$ python -q
>>> import numpy as np
>>> np.set_printoptions(precision=2, suppress=True, linewidth=120)
>>> rng = np.random.default_rng(823898)
>>> theta = np.sort(rng.uniform(-2, 2, 16))
>>> J = np.c_[theta, theta ** 2, theta ** 3] @ np.array([[1, -4, 3, -3, -2, 0, -5],
...     [1, -1, -3, -3, 1, 3, 1],
...     [5, -1, 5, 2, -2, -1, -3]])
>>> J
array([[-31.84,  10.69, -49.84, -18.41,  20.73,  17.37,  33.09],
       [-27.06,   9.65, -43.38, -15.59,  18.14,  15.26,  29.19],
       [-21.84,   8.47, -36.2 , -12.47,  15.26,  12.87,  24.83],
       [-11.35,   5.91, -21.1 ,  -6.04,   9.15,   7.67,  15.5 ],
       [ -1.81,   2.59,  -5.05,   0.01,   2.47,   1.72,   4.84],
       [ -1.4 ,   2.31,  -4.14,   0.25,   2.07,   1.36,   4.15],
       [ -0.72,   1.7 ,  -2.45,   0.56,   1.3 ,   0.71,   2.76],
       [ -0.31,   1.05,  -1.17,   0.56,   0.67,   0.25,   1.53],
       [ -0.24,   0.9 ,  -0.93,   0.51,   0.55,   0.18,   1.27],
       [ -0.05,   0.19,  -0.15,   0.13,   0.1 ,   0.01,   0.24],
       [  0.32,  -0.94,   0.57,  -0.79,  -0.42,   0.14,  -1.09],
       [  8.28,  -6.62,   5.86,  -4.19,  -3.43,   2.2 ,  -7.84],
       [ 13.94,  -9.07,   9.79,  -4.58,  -5.29,   2.87, -11.38],
       [ 16.95, -10.25,  11.94,  -4.59,  -6.28,   3.13, -13.19],
       [ 38.87, -17.77,  28.44,  -2.93, -13.59,   3.96, -25.93],
       [ 41.98, -18.75,  30.86,  -2.54, -14.64,   3.99, -27.71]])
>>> left, sigma, VT = np.linalg.svd(J)
>>> V = VT[:(sigma > 1e-8).sum()]
>>> vec = J[4] + 3 * J[14] + rng.integers(2) * np.eye(7)[1]
>>> vec
array([114.8 , -50.73,  80.27,  -8.77, -38.31,  13.6 , -72.96])
>>> np.diag(V.T @ V)
array([0.87, 0.3 , 0.46, 0.52, 0.09, 0.33, 0.42])
>>> gram = np.cov(J, rowvar=False)
>>> gram.shape
(7, 7)
>>> np.round(np.corrcoef(J[:, 1], J[:, 5])[0, 1], 2)
np.float64(0.49)
>>> np.linalg.lstsq(J[:-1].T, J[-1])[2]
np.int32(3)
>>> r = np.linalg.matrix_rank(J)
>>> r
np.int64(3)
>>> N = np.linalg.svd(J)[2][r:].T
>>> np.linalg.matrix_rank(J.T @ J), np.linalg.matrix_rank(J @ J.T)
(np.int64(3), np.int64(3))
>>> N.shape
(7, 4)
>>> np.allclose(J @ N, 0)
True
>>> left, sigma, VT = np.linalg.svd(J)
>>> print(sigma.round(2) + 0)
[147.42  41.41   8.29   0.     0.     0.     0.  ]
>>> B = left[:, :3] @ np.diag(sigma[:3]) @ VT[:3]
>>> np.linalg.matrix_rank(B)
np.int64(3)
>>> round(float(np.linalg.norm(J - B) / np.linalg.norm(J)), 2)
0.0
>>> print(np.round(np.linalg.norm(J - B, 2), 2), np.round(sigma[3], 2))
0.0 0.0
>>> arr = np.arange(110).reshape(10, 11) + 5
>>> arr
array([[  5,   6,   7,   8,   9,  10,  11,  12,  13,  14,  15],
       [ 16,  17,  18,  19,  20,  21,  22,  23,  24,  25,  26],
       [ 27,  28,  29,  30,  31,  32,  33,  34,  35,  36,  37],
       [ 38,  39,  40,  41,  42,  43,  44,  45,  46,  47,  48],
       [ 49,  50,  51,  52,  53,  54,  55,  56,  57,  58,  59],
       [ 60,  61,  62,  63,  64,  65,  66,  67,  68,  69,  70],
       [ 71,  72,  73,  74,  75,  76,  77,  78,  79,  80,  81],
       [ 82,  83,  84,  85,  86,  87,  88,  89,  90,  91,  92],
       [ 93,  94,  95,  96,  97,  98,  99, 100, 101, 102, 103],
       [104, 105, 106, 107, 108, 109, 110, 111, 112, 113, 114]])
>>> left, sigma, VT = np.linalg.svd(arr)
>>> V = VT[:(sigma > 1e-8).sum()]
>>> vec = arr[2] + 5 * arr[7] + rng.integers(2) * np.eye(11)[7]
>>> vec
array([437., 443., 449., 455., 461., 467., 473., 479., 485., 491., 497.])
>>> np.allclose(V.T @ V @ vec, vec)
True
>>> round(float(np.linalg.norm(vec - V.T @ V @ vec)), 2)
0.0
>>> np.linalg.matrix_rank(np.vstack([arr, vec]))
np.int64(2)
>>> np.round(V.T @ V, 2) + 0
array([[ 0.32,  0.27,  0.23,  0.18,  0.14,  0.09,  0.05,  0.  , -0.05, -0.09, -0.14],
       [ 0.27,  0.24,  0.2 ,  0.16,  0.13,  0.09,  0.05,  0.02, -0.02, -0.05, -0.09],
       [ 0.23,  0.2 ,  0.17,  0.15,  0.12,  0.09,  0.06,  0.04,  0.01, -0.02, -0.05],
       [ 0.18,  0.16,  0.15,  0.13,  0.11,  0.09,  0.07,  0.05,  0.04,  0.02,  0.  ],
       [ 0.14,  0.13,  0.12,  0.11,  0.1 ,  0.09,  0.08,  0.07,  0.06,  0.05,  0.05],
       [ 0.09,  0.09,  0.09,  0.09,  0.09,  0.09,  0.09,  0.09,  0.09,  0.09,  0.09],
       [ 0.05,  0.05,  0.06,  0.07,  0.08,  0.09,  0.1 ,  0.11,  0.12,  0.13,  0.14],
       [ 0.  ,  0.02,  0.04,  0.05,  0.07,  0.09,  0.11,  0.13,  0.15,  0.16,  0.18],
       [-0.05, -0.02,  0.01,  0.04,  0.06,  0.09,  0.12,  0.15,  0.17,  0.2 ,  0.23],
       [-0.09, -0.05, -0.02,  0.02,  0.05,  0.09,  0.13,  0.16,  0.2 ,  0.24,  0.27],
       [-0.14, -0.09, -0.05,  0.  ,  0.05,  0.09,  0.14,  0.18,  0.23,  0.27,  0.32]])
>>> np.argsort(-np.linalg.norm(arr, axis=0).round(6), kind="stable")[:3]
array([10,  9,  8])
>>> [round(float(x), 2) for x in np.linalg.svd(arr, compute_uv=False)[:3]]
[707.17, 15.54, 0.0]
>>> print(np.linalg.matrix_rank(arr, rtol=0.1))
1
>>> gram = arr.T @ arr
>>> np.linalg.matrix_rank(gram)
np.int64(2)
>>> np.allclose(gram, gram.T)
True
>>> T = np.stack([arr, -2 * arr, arr[::-1]])
>>> np.linalg.norm(T, axis=(1, 2))
array([ 707.34, 1414.69,  707.34])
>>> (T @ arr.T).shape
(3, 10, 10)
>>> print(T.shape)
(3, 10, 11)
>>> F = np.array([[6, 7, 7, 7, 5],
...     [2, 3, 3, 3, 1],
...     [7, 8, 8, 8, 6],
...     [7, 8, 8, 8, 6],
...     [7, 8, 8, 8, 6],
...     [7, 8, 8, 8, 6],
...     [2, 3, 3, 3, 1],
...     [2, 3, 3, 3, 1],
...     [6, 7, 7, 7, 5],
...     [6, 7, 7, 7, 5]])
>>> r = np.linalg.matrix_rank(F)
>>> print(r)
2
>>> N = np.linalg.svd(F)[2][r:].T
>>> print(N.shape)
(5, 3)
>>> np.linalg.matrix_rank(F.T @ F), np.linalg.matrix_rank(F @ F.T)
(np.int64(2), np.int64(2))
>>> dist = np.linalg.norm(F[:, None] - F[None], axis=-1)
>>> dist[5]
array([ 2.24, 11.18,  0.  ,  0.  ,  0.  ,  0.  , 11.18, 11.18,  2.24,  2.24])
>>> print(dist.shape)
(10, 10)
>>> np.linalg.norm(F, axis=1)
array([14.42,  5.66, 16.64, 16.64, 16.64, 16.64,  5.66,  5.66, 14.42, 14.42])
>>> print(dist[5].round(6).argsort(kind="stable")[:4])
[2 3 4 5]
>>> (dist + 1e9 * np.eye(10)).round(6).argmin(axis=1)
array([8, 6, 3, 2, 2, 2, 1, 1, 0, 0])
>>> W0 = np.load("a.npy")
>>> W0
array([[-1.7 ,  1.97,  1.08,  0.95, -2.14,  1.58,  0.24],
       [-2.19,  0.5 ,  1.05,  1.11,  2.72, -0.79,  0.78],
       [-0.73, -2.78, -0.27,  0.75, -0.52,  1.37,  2.23],
       [-1.94, -1.61,  1.11, -1.12, -1.39, -1.85, -1.33],
       [ 0.  , -0.57, -1.31,  3.25, -0.47, -0.76, -1.61],
       [-1.94,  0.1 , -2.66, -1.2 ,  0.67,  1.4 , -1.14],
       [-0.49,  1.09, -1.91, -0.18, -1.06, -2.25,  2.17]])
>>> u = np.array([-2, 0, -4, -2, 0, -2, -3])
>>> B = W0 + np.outer(u, np.eye(7)[2])
>>> np.linalg.matrix_rank(np.linalg.inv(B) - np.linalg.inv(W0), tol=1e-8)
np.int64(1)
>>> print(np.linalg.matrix_rank(B - W0))
1
>>> theta = np.radians(45)
>>> Rm = np.eye(7)
>>> Rm[2, 2] = Rm[3, 3] = np.cos(theta)
>>> Rm[2, 3], Rm[3, 2] = -np.sin(theta), np.sin(theta)
>>> Rm
array([[ 1.  ,  0.  ,  0.  ,  0.  ,  0.  ,  0.  ,  0.  ],
       [ 0.  ,  1.  ,  0.  ,  0.  ,  0.  ,  0.  ,  0.  ],
       [ 0.  ,  0.  ,  0.71, -0.71,  0.  ,  0.  ,  0.  ],
       [ 0.  ,  0.  ,  0.71,  0.71,  0.  ,  0.  ,  0.  ],
       [ 0.  ,  0.  ,  0.  ,  0.  ,  1.  ,  0.  ,  0.  ],
       [ 0.  ,  0.  ,  0.  ,  0.  ,  0.  ,  1.  ,  0.  ],
       [ 0.  ,  0.  ,  0.  ,  0.  ,  0.  ,  0.  ,  1.  ]])
>>> B = W0 @ Rm.T
>>> B
array([[-1.7 ,  1.97,  0.09,  1.44, -2.14,  1.58,  0.24],
       [-2.19,  0.5 , -0.04,  1.53,  2.72, -0.79,  0.78],
       [-0.73, -2.78, -0.72,  0.34, -0.52,  1.37,  2.23],
       [-1.94, -1.61,  1.58, -0.01, -1.39, -1.85, -1.33],
       [ 0.  , -0.57, -3.23,  1.37, -0.47, -0.76, -1.61],
       [-1.94,  0.1 , -1.03, -2.73,  0.67,  1.4 , -1.14],
       [-0.49,  1.09, -1.22, -1.48, -1.06, -2.25,  2.17]])
>>> np.allclose(W0 @ W0.T, B @ B.T)
True
>>> np.round(np.linalg.det(Rm), 2), round(np.trace(Rm), 2)
(np.float64(1.0), np.float64(6.41))
>>> np.abs(B - W0).max(axis=0)
array([0.  , 0.  , 1.91, 1.88, 0.  , 0.  , 0.  ])
>>> np.allclose(np.linalg.norm(W0, axis=1), np.linalg.norm(B, axis=1))
True
